% python3 -q
>>> import numpy as np
>>> np.set_printoptions(suppress=True, linewidth=120)
>>> def tidy(a):
...     return np.round(a, 3) + 0
... 
>>> W0 = np.diag(5 * np.array([9, -7, 0, -4, 3, 7, -5, 0, 9, -2, 2])) + np.array([[1, 1, 1, -2, 2, -2, 1, 0, -1, 2, -1],
...     [-2, -2, 1, 0, -2, 1, -1, -1, -1, 1, -2],
...     [-2, 0, -1, -1, 0, 0, 1, 2, -2, -2, 0],
...     [-2, 0, 1, 2, 0, 0, 2, -2, 0, 1, -2],
...     [-1, 0, 2, -2, 1, 0, 2, 0, 0, 0, 1],
...     [1, -2, 0, 2, 0, 1, 1, 2, -1, -2, 0],
...     [1, 0, 1, -2, -2, 2, -1, -2, 0, -1, 0],
...     [-2, -2, 2, 1, 2, -1, 2, 1, -1, 2, 2],
...     [-1, 0, 2, -1, -1, -1, -1, 1, 1, -2, -2],
...     [1, -2, 1, 0, -2, 1, 1, 0, 1, 1, 2],
...     [1, -2, 2, -2, 0, -1, 0, 1, 1, 0, -1]])
>>> W0
array([[ 46,   1,   1,  -2,   2,  -2,   1,   0,  -1,   2,  -1],
       [ -2, -37,   1,   0,  -2,   1,  -1,  -1,  -1,   1,  -2],
       [ -2,   0,  -1,  -1,   0,   0,   1,   2,  -2,  -2,   0],
       [ -2,   0,   1, -18,   0,   0,   2,  -2,   0,   1,  -2],
       [ -1,   0,   2,  -2,  16,   0,   2,   0,   0,   0,   1],
       [  1,  -2,   0,   2,   0,  36,   1,   2,  -1,  -2,   0],
       [  1,   0,   1,  -2,  -2,   2, -26,  -2,   0,  -1,   0],
       [ -2,  -2,   2,   1,   2,  -1,   2,   1,  -1,   2,   2],
       [ -1,   0,   2,  -1,  -1,  -1,  -1,   1,  46,  -2,  -2],
       [  1,  -2,   1,   0,  -2,   1,   1,   0,   1,  -9,   2],
       [  1,  -2,   2,  -2,   0,  -1,   0,   1,   1,   0,   9]])
>>> rng = np.random.default_rng(603827)
>>> z = rng.permutation(11)
>>> z
array([ 3,  8,  1,  4,  9,  5,  7,  2,  6, 10,  0])
>>> Y = W0[z][:, z]
>>> Y
array([[-18,   0,   0,   0,   1,   0,  -2,   1,   2,  -2,  -2],
       [ -1,  46,   0,  -1,  -2,  -1,   1,   2,  -1,  -2,  -1],
       [  0,  -1, -37,  -2,   1,   1,  -1,   1,  -1,  -2,  -2],
       [ -2,   0,   0,  16,   0,   0,   0,   2,   2,   1,  -1],
       [  0,   1,  -2,  -2,  -9,   1,   0,   1,   1,   2,   1],
       [  2,  -1,  -2,   0,  -2,  36,   2,   0,   1,   0,   1],
       [  1,  -1,  -2,   2,   2,  -1,   1,   2,   2,   2,  -2],
       [ -1,  -2,   0,   0,  -2,   0,   2,  -1,   1,   0,  -2],
       [ -2,   0,   0,  -2,  -1,   2,  -2,   1, -26,   0,   1],
       [ -2,   1,  -2,   0,   0,  -1,   1,   2,   0,   9,   1],
       [ -2,  -1,   1,   2,   2,  -2,   0,   1,   1,  -1,  46]])
>>> A = np.loadtxt("arr.csv", delimiter=",")
>>> A
array([[ 33., -10.,  -3.,  -2., -24.,  -2.,  15.,  -7.,  10.,   7.,  -1.,   0.],
       [-10.,  25.,  16.,  -7.,   6.,  21.,   0.,  -6., -14.,  15.,  -5.,  11.],
       [ -3.,  16.,  30., -11., -12.,   7.,  -5.,   6.,  -5.,  11., -11.,  15.],
       [ -2.,  -7., -11.,  30.,   5.,   2.,  16.,  16.,  -3., -13.,  10.,   2.],
       [-24.,   6., -12.,   5.,  46.,  12., -19.,   6., -18., -12.,  14., -23.],
       [ -2.,  21.,   7.,   2.,  12.,  34.,  -5.,  -5., -12.,  13.,   4.,   5.],
       [ 15.,   0.,  -5.,  16., -19.,  -5.,  63., -17., -12.,  -4., -15.,  -4.],
       [ -7.,  -6.,   6.,  16.,   6.,  -5., -17.,  59.,  -1., -20.,   8.,   0.],
       [ 10., -14.,  -5.,  -3., -18., -12., -12.,  -1.,  30.,   6.,   3.,  16.],
       [  7.,  15.,  11., -13., -12.,  13.,  -4., -20.,   6.,  28.,   0.,  25.],
       [ -1.,  -5., -11.,  10.,  14.,   4., -15.,   8.,   3.,   0.,  19.,   3.],
       [  0.,  11.,  15.,   2., -23.,   5.,  -4.,   0.,  16.,  25.,   3.,  47.]])
>>> np.allclose(A[:-1].T @ np.linalg.lstsq(A[:-1].T, A[-1])[0], A[-1])
True
>>> np.abs(np.diag(np.linalg.qr(A)[1])) > 1e-9
array([ True,  True,  True,  True,  True,  True,  True,  True,  True, False, False, False])
>>> np.unique(A.round(6), axis=0).shape
(12, 12)
